$ python -q
>>> import numpy as np
>>> np.set_printoptions(suppress=True, linewidth=160)
>>> mat = np.array([[2, 2, 2, 2, 2, 2, 2],
...     [2, 4, 4, 4, 4, 4, 4],
...     [2, 4, 6, 6, 6, 6, 6],
...     [2, 4, 6, 8, 8, 8, 8],
...     [2, 4, 6, 8, 10, 10, 10],
...     [2, 4, 6, 8, 10, 12, 12],
...     [2, 4, 6, 8, 10, 12, 14]])
>>> # symmetric
>>> x = np.ones(7)
>>> for _ in range(3):
...     x = mat @ x
...     x /= np.linalg.norm(x)
...     print(round(x @ mat @ x, 3))
... 
45.703
45.761
45.762
>>> print(x.round(3))
[0.108 0.21  0.304 0.384 0.447 0.491 0.513]
>>> Lm = np.linalg.cholesky(mat)
>>> print(np.round(Lm @ Lm.T, 3))
[[ 2.  2.  2.  2.  2.  2.  2.]
 [ 2.  4.  4.  4.  4.  4.  4.]
 [ 2.  4.  6.  6.  6.  6.  6.]
 [ 2.  4.  6.  8.  8.  8.  8.]
 [ 2.  4.  6.  8. 10. 10. 10.]
 [ 2.  4.  6.  8. 10. 12. 12.]
 [ 2.  4.  6.  8. 10. 12. 14.]]
>>> print(np.linalg.eigvalsh(mat).min() > 0)
True
>>> print(Lm.round(3))
[[1.414 0.    0.    0.    0.    0.    0.   ]
 [1.414 1.414 0.    0.    0.    0.    0.   ]
 [1.414 1.414 1.414 0.    0.    0.    0.   ]
 [1.414 1.414 1.414 1.414 0.    0.    0.   ]
 [1.414 1.414 1.414 1.414 1.414 0.    0.   ]
 [1.414 1.414 1.414 1.414 1.414 1.414 0.   ]
 [1.414 1.414 1.414 1.414 1.414 1.414 1.414]]
>>> x = np.array([2, 0, -2, 1, 2, -1, 0])
>>> rhs = mat @ x
>>> print(rhs)
[ 4  4  4  8 10  8  8]
>>> print(np.round(np.linalg.solve(mat, -2 * rhs), 3))
[-4.  0.  4. -2. -4.  2.  0.]
>>> print(np.round(np.linalg.solve(mat, rhs), 3))
[ 2.  0. -2.  1.  2. -1.  0.]
>>> print(np.round(np.linalg.solve(mat, rhs + mat[:, 6]), 3))
[ 2.  0. -2.  1.  2. -1.  1.]
>>> out = mat[0, 0] * mat[1:] - np.outer(mat[1:, 0], mat[0])
>>> print(out)
[[ 0  4  4  4  4  4  4]
 [ 0  4  8  8  8  8  8]
 [ 0  4  8 12 12 12 12]
 [ 0  4  8 12 16 16 16]
 [ 0  4  8 12 16 20 20]
 [ 0  4  8 12 16 20 24]]
>>> print(np.flatnonzero(~out.round(6).any(axis=1)))
[]
>>> print(mat[:, 0] / mat[0, 0])
[1. 1. 1. 1. 1. 1. 1.]
>>> print(np.linalg.matrix_rank(out), np.linalg.matrix_rank(mat))
6 7
